>>> import numpy as np
>>> import numpy.linalg as la
>>> np.set_printoptions(precision=2, suppress=True, linewidth=140)
>>> F = np.load("sample13.npy")
>>> print(F)
[[ 0  2 -2  0 -1  0  2  0  2]
 [ 2 -1 -2  1  2  1  2  2  1]
 [-1 -1 -2 -2  0  2 -2  1 -1]
 [ 0  2 -1 -1  1  2  0 -1  2]
 [ 2  1  1  1  2  2  1 -2  2]
 [ 2  0 -1  1 -1 -1 -2 -1 -1]
 [ 0  1  1  0 -2  2 -1  1  0]
 [ 2 -2 -2  1 -1 -2  1  0  1]
 [-2  0  1  1  1  0  1  0  1]]
>>> M2 = F / np.sqrt((F ** 2).mean(axis=1, keepdims=True))
>>> print(M2[7])
[ 1.34 -1.34 -1.34  0.67 -0.67 -1.34  0.67  0.    0.67]
>>> la.matrix_rank(M2) == la.matrix_rank(F)
np.True_
>>> la.matrix_rank(F - F.mean(axis=1, keepdims=True))
np.int64(8)
>>> E = np.loadtxt("run4.csv", delimiter=",")
>>> E
array([[0.5 , 0.  , 0.5 , 0.  , 0.  , 0.  , 0.  , 0.  , 0.  , 0.  , 0.  , 0.  ],
       [0.33, 0.33, 0.  , 0.  , 0.  , 0.  , 0.33, 0.  , 0.  , 0.  , 0.  , 0.  ],
       [0.  , 0.  , 0.33, 0.  , 0.33, 0.33, 0.  , 0.  , 0.  , 0.  , 0.  , 0.  ],
       [0.  , 0.  , 0.  , 0.2 , 0.2 , 0.2 , 0.  , 0.  , 0.2 , 0.  , 0.  , 0.2 ],
       [0.  , 0.25, 0.  , 0.  , 0.25, 0.  , 0.25, 0.  , 0.25, 0.  , 0.  , 0.  ],
       [0.2 , 0.  , 0.2 , 0.2 , 0.  , 0.2 , 0.  , 0.  , 0.  , 0.  , 0.  , 0.2 ],
       [0.33, 0.  , 0.  , 0.  , 0.  , 0.  , 0.33, 0.  , 0.  , 0.33, 0.  , 0.  ],
       [0.  , 0.  , 0.  , 0.33, 0.  , 0.33, 0.  , 0.33, 0.  , 0.  , 0.  , 0.  ],
       [0.  , 0.  , 0.  , 0.  , 0.33, 0.  , 0.  , 0.  , 0.33, 0.33, 0.  , 0.  ],
       [0.33, 0.  , 0.  , 0.  , 0.  , 0.  , 0.  , 0.  , 0.  , 0.33, 0.  , 0.33],
       [0.2 , 0.  , 0.2 , 0.  , 0.  , 0.  , 0.  , 0.2 , 0.  , 0.  , 0.2 , 0.2 ],
       [0.  , 0.25, 0.25, 0.  , 0.  , 0.  , 0.  , 0.25, 0.  , 0.  , 0.  , 0.25]])
>>> # a transition matrix
>>> round(float(la.det(E)), 2)
0.0
>>> np.allclose(E @ E.T, E.T @ E)
False
>>> assert E == E.T
Traceback (most recent call last):
  File "<python-input-14>", line 1, in <module>
    assert E == E.T
           ^^^^^^^^
ValueError: The truth value of an array with more than one element is ambiguous. Use a.any() or a.all()
>>> round(np.trace(E), 2)
np.float64(3.6)
>>> U, sig, Vh = la.svd(E)
>>> np.argmax(sig[:-1] / (sig[1:] + 1e-6)) + 1
np.int64(11)
>>> M2 = U[:, :11] @ np.diag(sig[:11]) @ Vh[:11]
>>> M2.round(2) + 0
array([[0.5 , 0.  , 0.5 , 0.  , 0.  , 0.  , 0.  , 0.  , 0.  , 0.  , 0.  , 0.  ],
       [0.33, 0.33, 0.  , 0.  , 0.  , 0.  , 0.33, 0.  , 0.  , 0.  , 0.  , 0.  ],
       [0.  , 0.  , 0.33, 0.  , 0.33, 0.33, 0.  , 0.  , 0.  , 0.  , 0.  , 0.  ],
       [0.  , 0.  , 0.  , 0.2 , 0.2 , 0.2 , 0.  , 0.  , 0.2 , 0.  , 0.  , 0.2 ],
       [0.  , 0.25, 0.  , 0.  , 0.25, 0.  , 0.25, 0.  , 0.25, 0.  , 0.  , 0.  ],
       [0.2 , 0.  , 0.2 , 0.2 , 0.  , 0.2 , 0.  , 0.  , 0.  , 0.  , 0.  , 0.2 ],
       [0.33, 0.  , 0.  , 0.  , 0.  , 0.  , 0.33, 0.  , 0.  , 0.33, 0.  , 0.  ],
       [0.  , 0.  , 0.  , 0.33, 0.  , 0.33, 0.  , 0.33, 0.  , 0.  , 0.  , 0.  ],
       [0.  , 0.  , 0.  , 0.  , 0.33, 0.  , 0.  , 0.  , 0.33, 0.33, 0.  , 0.  ],
       [0.33, 0.  , 0.  , 0.  , 0.  , 0.  , 0.  , 0.  , 0.  , 0.33, 0.  , 0.33],
       [0.2 , 0.  , 0.2 , 0.  , 0.  , 0.  , 0.  , 0.2 , 0.  , 0.  , 0.2 , 0.2 ],
       [0.  , 0.25, 0.25, 0.  , 0.  , 0.  , 0.  , 0.25, 0.  , 0.  , 0.  , 0.25]])
>>> print(round(np.abs(E - M2).max(), 2))
0.0
>>> np.round(la.norm(E - M2, 2), 2), round(float(sig[11]), 2)
(np.float64(0.0), 0.0)
>>> M2 = np.array([[0, 3, 1, 1, 2, 0],
...     [0, 2, 1, 1, 3, 2],
...     [3, 3, 3, 3, 1, 1],
...     [2, 3, 1, 2, 1, 0],
...     [1, 2, 2, 1, 2, 1],
...     [3, 2, 2, 0, 2, 0]])
>>> basis = np.array([[2]])
>>> m1 = np.block([[M2, np.zeros((6, 1))], [np.zeros((1, 6)), basis]])
>>> m1
array([[0., 3., 1., 1., 2., 0., 0.],
       [0., 2., 1., 1., 3., 2., 0.],
       [3., 3., 3., 3., 1., 1., 0.],
       [2., 3., 1., 2., 1., 0., 0.],
       [1., 2., 2., 1., 2., 1., 0.],
       [3., 2., 2., 0., 2., 0., 0.],
       [0., 0., 0., 0., 0., 0., 2.]])
>>> u, r1 = m1[3], m1[6]
>>> print(u @ u)
19.0
>>> u @ r1
np.float64(0.0)
>>> pr = (u @ r1) / (u @ u) * u
>>> np.outer(u, r1)
array([[0., 0., 0., 0., 0., 0., 4.],
       [0., 0., 0., 0., 0., 0., 6.],
       [0., 0., 0., 0., 0., 0., 2.],
       [0., 0., 0., 0., 0., 0., 4.],
       [0., 0., 0., 0., 0., 0., 2.],
       [0., 0., 0., 0., 0., 0., 0.],
       [0., 0., 0., 0., 0., 0., 0.]])
>>> la.matrix_rank(np.outer(u, r1))
np.int64(1)
>>> print(pr)
[0. 0. 0. 0. 0. 0. 0.]
>>> np.round(la.norm(u + r1) ** 2 + la.norm(u - r1) ** 2, 2)
np.float64(46.0)
>>> cov = m1.T @ m1
>>> (m1 @ m1.T).shape
(7, 7)
>>> print(np.allclose(cov, cov.T))
True
>>> np.trace(cov), (m1 ** 2).sum()
(np.float64(131.0), np.float64(131.0))
